>>> import numpy as np
>>> from numpy import linalg as LA
>>> np.set_printoptions(precision=3, suppress=True, linewidth=160, floatmode="fixed")
>>> A = np.load("test9.npy")
>>> A
array([[-3, -4, -2],
       [-3,  4,  5],
       [ 1, -3,  1],
       [ 1,  2,  3],
       [ 5,  0,  0],
       [ 3, -4,  2],
       [ 0, -2,  0],
       [-1, -3,  2],
       [ 0, -8, -7]])
>>> f, v = A[4], A[1]
>>> f @ v
np.int64(-15)
>>> p = (f @ v) / (f @ f) * f
>>> p
array([-3.000, -0.000, -0.000])
>>> np.outer(f, v)
array([[-15,  20,  25],
       [  0,   0,   0],
       [  0,   0,   0]])
>>> round(LA.norm(f + v) ** 2 + LA.norm(f - v) ** 2, 3)
np.float64(150.0)
>>> A - A[0]
array([[ 0,  0,  0],
       [ 0,  8,  7],
       [ 4,  1,  3],
       [ 4,  6,  5],
       [ 8,  4,  2],
       [ 6,  0,  4],
       [ 3,  2,  2],
       [ 2,  1,  4],
       [ 3, -4, -5]])
>>> np.count_nonzero(A)
np.int64(22)
>>> LA.rank(A)
Traceback (most recent call last):
  File "<python-input-13>", line 1, in <module>
    LA.rank(A)
    ^^^^^^^
AttributeError: module 'numpy.linalg' has no attribute 'rank'
>>> A.sum(axis=0)
array([  3, -18,   4])
>>> A.shape
(9, 3)
>>> np.diff(A, axis=0)
array([[ 0,  8,  7],
       [ 4, -7, -4],
       [ 0,  5,  2],
       [ 4, -2, -3],
       [-2, -4,  2],
       [-3,  2, -2],
       [-1, -1,  2],
       [ 1, -5, -9]])
>>> LA.svd(A, compute_uv=False)
array([13.910,  7.500,  6.266])
>>> x0 = np.array([-3, 0, 4])
>>> A @ (2 * x0)
array([  2,  58,   2,  18, -30,  -2,   0,  22, -56])
>>> np.sign((A @ x0).round(6))
array([ 1,  1,  1,  1, -1, -1,  0,  1, -1])
>>> A * x0
array([[  9,   0,  -8],
       [  9,   0,  20],
       [ -3,   0,   4],
       [ -3,   0,  12],
       [-15,   0,   0],
       [ -9,   0,   8],
       [  0,   0,   0],
       [  3,   0,   8],
       [  0,   0, -28]])
>>> LA.norm(A @ x0) <= LA.norm(A, 2) * LA.norm(x0) + 1e-9
np.True_
>>> (A * x0).sum(axis=1)
array([  1,  29,   1,   9, -15,  -1,   0,  11, -28])
>>> O, Rm = LA.qr(A)
>>> np.round(np.trace(O @ O.T), 3)
np.float64(3.0)
>>> feats = np.array([[0.8, -1.0, 1.6, 0.2, 0.3, -0.3, -0.2, 1.5, -0.8],
...     [-0.2, -0.1, 1.0, 0.7, 0.2, 0.9, 0.2, 0.5, 0.4],
...     [0.1, -1.2, 0.4, -0.3, 1.8, 0.0, -1.2, 0.7, -0.4],
...     [-1.0, 0.2, -1.0, 0.4, -0.7, -0.3, -0.7, -0.5, -1.3],
...     [-0.3, 1.1, -1.3, -0.6, -0.3, 0.9, 0.4, 0.2, -0.7],
...     [1.2, -0.5, 0.7, -1.5, 0.2, -0.8, 0.4, 0.9, 0.2],
...     [1.0, 0.1, -0.8, 1.5, -0.4, -1.2, 0.5, -0.3, -0.7]])
>>> rng = np.random.default_rng(77)
>>> feats[4] = feats[6] + 0.02 * rng.normal(size=9)
>>> feats
array([[ 0.800, -1.000,  1.600,  0.200,  0.300, -0.300, -0.200,  1.500, -0.800],
       [-0.200, -0.100,  1.000,  0.700,  0.200,  0.900,  0.200,  0.500,  0.400],
       [ 0.100, -1.200,  0.400, -0.300,  1.800,  0.000, -1.200,  0.700, -0.400],
       [-1.000,  0.200, -1.000,  0.400, -0.700, -0.300, -0.700, -0.500, -1.300],
       [ 1.009,  0.089, -0.747,  1.468, -0.387, -1.203,  0.493, -0.279, -0.736],
       [ 1.200, -0.500,  0.700, -1.500,  0.200, -0.800,  0.400,  0.900,  0.200],
       [ 1.000,  0.100, -0.800,  1.500, -0.400, -1.200,  0.500, -0.300, -0.700]])
>>> Uu, s, VT = LA.svd(feats)
>>> np.argmax(s[:-1] / (s[1:] + 1e-6)) + 1
np.int64(5)
>>> A2 = Uu[:, :5] @ np.diag(s[:5]) @ VT[:5]
>>> round(LA.norm(feats - A2, 2), 3), round(s[5], 3)
(np.float64(0.114), np.float64(0.114))
>>> LA.matrix_rank(feats, rtol=0.05)
np.int64(5)
>>> round(LA.norm(feats - A2) / LA.norm(feats), 3)
np.float64(0.018)
>>> A2 = feats + rng.integers(-2, 3, (7, 5)) @ rng.integers(-2, 3, (5, 9))
>>> A2
array([[  0.800,  -5.000,   7.600,   1.200,  -2.700,  -4.300,  -0.200,   2.500,   5.200],
       [  1.800,  -4.100,  -2.000,   7.700,  -3.800,  -4.100,  -4.800,   4.500,   2.400],
       [  2.100,  -6.200,   2.400,   7.700,  -4.200,  -3.000,  -3.200,   6.700,   7.600],
       [ -7.000,  10.200,  -8.000,  -9.600,  -0.700,   1.700,  -0.700,  -7.500, -19.300],
       [  7.009,   0.089,  -2.747,  -1.532,   9.613,  -0.203,   3.493,  -5.279,  -0.736],
       [ 11.200,  -3.500,  -2.300,   1.500,   5.200,  -3.800,   2.400,  -1.100,   4.200],
       [  7.000,   2.100,  -2.800,   0.500,   1.600,  -0.200,   5.500,  -3.300,  -0.700]])
>>> np.round(LA.svd(A2 - feats, compute_uv=False), 3) + 0
array([32.452, 19.948, 11.322,  5.694,  5.322,  0.000,  0.000])
>>> np.abs(A2 - feats).sum(axis=1)
array([25.000, 36.000, 42.000, 60.000, 30.000, 35.000, 22.000])
>>> feats.sum(axis=0)
array([ 2.909, -2.411,  1.153,  2.468,  1.013, -2.903, -0.507,  2.521, -3.336])
>>> feats.sum(axis=1)
array([ 2.100,  3.600, -0.100, -4.900, -0.294,  0.800, -0.300])
>>> feats[:, 9]
Traceback (most recent call last):
  File "<python-input-42>", line 1, in <module>
    feats[:, 9]
    ~~~~~^^^^^^
IndexError: index 9 is out of bounds for axis 1 with size 9
>>> A2 = feats / LA.norm(feats, axis=1, keepdims=True)
>>> C2 = A2 @ A2.T
>>> C2[2]
array([ 0.558,  0.134,  1.000, -0.183, -0.293,  0.287, -0.306])
>>> (C2 - 2 * np.eye(7)).round(6).argmax(axis=1)
array([2, 0, 0, 6, 6, 0, 4])
>>> np.argwhere(np.triu(np.abs(C2) > 0.95, 1))
array([[4, 6]])
>>> LA.norm(A2, axis=1)
array([1.000, 1.000, 1.000, 1.000, 1.000, 1.000, 1.000])
>>> x0 = np.array([-8, -5, -2, 8, 5, -4, -6, 0, 2])
>>> (feats @ x0).argmax()
np.int64(2)
>>> feats @ np.ones(9)
array([ 2.100,  3.600, -0.100, -4.900, -0.294,  0.800, -0.300])
>>> feats @ x0
array([ -0.700,   2.700,  17.400,  11.500,   3.173, -18.300,   3.500])
>>> feats @ (2 * x0)
array([ -1.400,   5.400,  34.800,  23.000,   6.345, -36.600,   7.000])
>>> feats * x0
array([[ -6.400,   5.000,  -3.200,   1.600,   1.500,   1.200,   1.200,   0.000,  -1.600],
       [  1.600,   0.500,  -2.000,   5.600,   1.000,  -3.600,  -1.200,   0.000,   0.800],
       [ -0.800,   6.000,  -0.800,  -2.400,   9.000,  -0.000,   7.200,   0.000,  -0.800],
       [  8.000,  -1.000,   2.000,   3.200,  -3.500,   1.200,   4.200,  -0.000,  -2.600],
       [ -8.068,  -0.443,   1.494,  11.743,  -1.934,   4.811,  -2.957,  -0.000,  -1.473],
       [ -9.600,   2.500,  -1.400, -12.000,   1.000,   3.200,  -2.400,   0.000,   0.400],
       [ -8.000,  -0.500,   1.600,  12.000,  -2.000,   4.800,  -3.000,  -0.000,  -1.400]])
>>> LA.norm(feats @ x0) <= LA.norm(feats, 2) * LA.norm(x0) + 1e-9
np.True_
>>> data = np.load("m.npy")
>>> data
array([[0.143, 0.114, 0.257, 0.086, 0.114, 0.143, 0.143],
       [0.217, 0.217, 0.000, 0.043, 0.000, 0.391, 0.130],
       [0.074, 0.111, 0.296, 0.037, 0.037, 0.333, 0.111],
       [0.065, 0.290, 0.000, 0.258, 0.097, 0.032, 0.258],
       [0.062, 0.094, 0.062, 0.219, 0.312, 0.094, 0.156],
       [0.032, 0.258, 0.032, 0.065, 0.129, 0.226, 0.258],
       [0.136, 0.000, 0.136, 0.182, 0.182, 0.182, 0.182]])
>>> labels = rng.permutation(7)
>>> labels
array([3, 4, 0, 2, 6, 5, 1])
>>> A2 = data[labels][:, labels]
>>> A2
array([[0.258, 0.097, 0.065, 0.000, 0.258, 0.032, 0.290],
       [0.219, 0.312, 0.062, 0.062, 0.156, 0.094, 0.094],
       [0.086, 0.114, 0.143, 0.257, 0.143, 0.143, 0.114],
       [0.037, 0.037, 0.074, 0.296, 0.111, 0.333, 0.111],
       [0.182, 0.182, 0.136, 0.136, 0.182, 0.182, 0.000],
       [0.065, 0.129, 0.032, 0.032, 0.258, 0.226, 0.258],
       [0.043, 0.000, 0.217, 0.000, 0.130, 0.391, 0.217]])
>>> np.allclose(A2, data)
False
>>> np.round(np.trace(A2), 3)
np.float64(1.635)
>>> round(LA.det(A2), 3), np.round(LA.det(data[labels]), 3)
(np.float64(-0.0), np.float64(-0.0))
>>> O, Rm = LA.qr(data)
>>> np.round(O @ Rm, 3) + 0
array([[0.143, 0.114, 0.257, 0.086, 0.114, 0.143, 0.143],
       [0.217, 0.217, 0.000, 0.043, 0.000, 0.391, 0.130],
       [0.074, 0.111, 0.296, 0.037, 0.037, 0.333, 0.111],
       [0.065, 0.290, 0.000, 0.258, 0.097, 0.032, 0.258],
       [0.062, 0.094, 0.062, 0.219, 0.313, 0.094, 0.156],
       [0.032, 0.258, 0.032, 0.065, 0.129, 0.226, 0.258],
       [0.136, 0.000, 0.136, 0.182, 0.182, 0.182, 0.182]])
>>> np.abs(np.diag(Rm))
array([0.318, 0.352, 0.331, 0.273, 0.185, 0.199, 0.095])
>>> np.allclose(Rm.T @ Rm, data.T @ data)
True
>>> np.argsort(-LA.norm(feats, axis=0).round(6), kind="stable")[:3]
array([3, 2, 0])
>>> LA.matrix_rank(feats, rtol=0.1)
np.int64(5)
>>> np.round(LA.norm(feats, 2) / LA.norm(feats), 3)
np.float64(0.653)
>>> [round(float(x), 3) for x in LA.svd(feats, compute_uv=False)[:3]]
[4.187, 3.347, 2.449]
>>> K = np.load("dump.npy")
>>> K
array([[ 24.307, -19.311, -19.089],
       [  9.411, -14.364,  -7.106],
       [ -5.192,  15.935,  -4.803],
       [  7.406, -15.071,  -4.492],
       [ -3.719,  16.374,  -4.772],
       [  6.514, -15.447,  -5.737],
       [  8.754, -13.932,  -5.759],
       [  7.588, -15.396,  -5.247],
       [ 24.621, -20.826, -18.767],
       [ 21.918, -19.800, -20.743],
       [ -3.746,  18.514,  -4.451],
       [ -4.758,  16.822,  -4.247],
       [ 22.939, -21.480, -19.684],
       [  5.635, -13.542,  -4.493],
       [  8.771, -13.146,  -5.642],
       [ 21.280, -20.603, -22.216],
       [ 22.744, -19.332, -19.631],
       [ -4.003,  17.110,  -5.209],
       [  7.449, -13.593,  -4.598],
       [  7.998, -14.610,  -4.257],
       [ -3.185,  15.418,  -5.121],
       [  5.870, -15.097,  -5.503],
       [  8.246, -13.129,  -5.118],
       [ -4.034,  15.929,  -3.855],
       [ 24.738, -21.068, -19.551],
       [  6.787, -12.745,  -4.741],
       [ 23.661, -19.735, -21.032],
       [ 24.104, -19.246, -19.203],
       [ 22.773, -18.680, -19.108],
       [ 22.304, -20.011, -19.379],
       [  6.722, -14.111,  -4.557],
       [ -4.190,  15.600,  -5.086],
       [  5.178, -13.242,  -4.936],
       [ -5.342,  16.180,  -4.291],
       [  6.191, -15.160,  -6.141],
       [  7.802, -13.491,  -5.708],
       [  7.035, -13.556,  -3.112]])
>>> x0 = np.array([3, 3, -2])
>>> K @ np.eye(3)[0]
array([24.307,  9.411, -5.192,  7.406, -3.719,  6.514,  8.754,  7.588, 24.621, 21.918, -3.746, -4.758, 22.939,  5.635,  8.771, 21.280, 22.744, -4.003,  7.449,
        7.998, -3.185,  5.870,  8.246, -4.034, 24.738,  6.787, 23.661, 24.104, 22.773, 22.304,  6.722, -4.190,  5.178, -5.342,  6.191,  7.802,  7.035])
>>> np.sign((K @ x0).round(6))
array([ 1.000, -1.000,  1.000, -1.000,  1.000, -1.000, -1.000, -1.000,  1.000,  1.000,  1.000,  1.000,  1.000, -1.000, -1.000,  1.000,  1.000,  1.000, -1.000,
       -1.000,  1.000, -1.000, -1.000,  1.000,  1.000, -1.000,  1.000,  1.000,  1.000,  1.000, -1.000,  1.000, -1.000,  1.000, -1.000, -1.000, -1.000])
>>> (K @ x0).argmax()
np.int64(26)
